$ ipython --no-banner

In [1]: import numpy as np

In [2]: import numpy.linalg as la

In [3]: np.set_printoptions(precision=2, suppress=True, linewidth=120)

In [4]: rd = lambda a: np.round(a, 2) + 0

In [5]: X = np.load("arr.npy")

In [6]: X
Out[6]: 
array([[3., 2., 2., 0., 0., 2.],
       [2., 3., 2., 0., 0., 2.],
       [2., 2., 3., 0., 0., 2.],
       [0., 0., 0., 3., 2., 0.],
       [0., 0., 0., 2., 3., 0.],
       [2., 2., 2., 0., 0., 3.]])

In [7]: # splits into 2 blocks

In [8]: f = np.array([3, 3, 0, 2, 2, 1])

In [9]: M2 = X + np.outer(f, np.eye(6)[3])

In [10]: la.matrix_rank(la.inv(M2) - la.inv(X), tol=1e-8)
Out[10]: np.int64(1)

In [11]: print(M2)
[[3. 2. 2. 3. 0. 2.]
 [2. 3. 2. 3. 0. 2.]
 [2. 2. 3. 0. 0. 2.]
 [0. 0. 0. 5. 2. 0.]
 [0. 0. 0. 4. 3. 0.]
 [2. 2. 2. 1. 0. 3.]]

In [12]: rd(la.det(M2) / la.det(X)), rd(1 + la.solve(X, f)[3])
Out[12]: (np.float64(1.4), np.float64(1.4))

In [13]: f = np.array([-3, 0, -1, -3, -3, 0])

In [14]: J = f[np.abs(np.subtract.outer(np.arange(6), np.arange(6)))]

In [15]: J
Out[15]: 
array([[-3,  0, -1, -3, -3,  0],
       [ 0, -3,  0, -1, -3, -3],
       [-1,  0, -3,  0, -1, -3],
       [-3, -1,  0, -3,  0, -1],
       [-3, -3, -1,  0, -3,  0],
       [ 0, -3, -3, -1,  0, -3]])

In [16]: # symmetric

In [17]: x0 = np.array([0, 0, -2, 2, -3, -3])

In [18]: X @ np.eye(6)[1]
Out[18]: array([2., 3., 2., 0., 0., 2.])

In [19]: np.sign((X @ x0).round(6))
Out[19]: array([-1., -1., -1.,  0., -1., -1.])

In [20]: print(X @ x0)
[-10. -10. -12.   0.  -5. -13.]

In [21]: X @ (2 * x0)
Out[21]: array([-20., -20., -24.,   0., -10., -26.])

In [22]: np.einsum("ij,j->i", X, x0)
Out[22]: array([-10., -10., -12.,   0.,  -5., -13.])

In [23]: M2 = np.array([[-1, 5, -4, 2], [-2, 1, 0, 4], [-4, 3, -3, 5], [1, 1, 1, -1]])

In [24]: data = M2.T @ M2

In [25]: data
Out[25]: 
array([[ 22, -18,  17, -31],
       [-18,  36, -28,  28],
       [ 17, -28,  26, -24],
       [-31,  28, -24,  46]])

In [26]: print(np.allclose(data, data.T))
True

In [27]: (data - data.T) / 2
Out[27]: 
array([[0., 0., 0., 0.],
       [0., 0., 0., 0.],
       [0., 0., 0., 0.],
       [0., 0., 0., 0.]])

In [28]: assert data == data.T
ValueError: The truth value of an array with more than one element is ambiguous. Use a.any() or a.all()
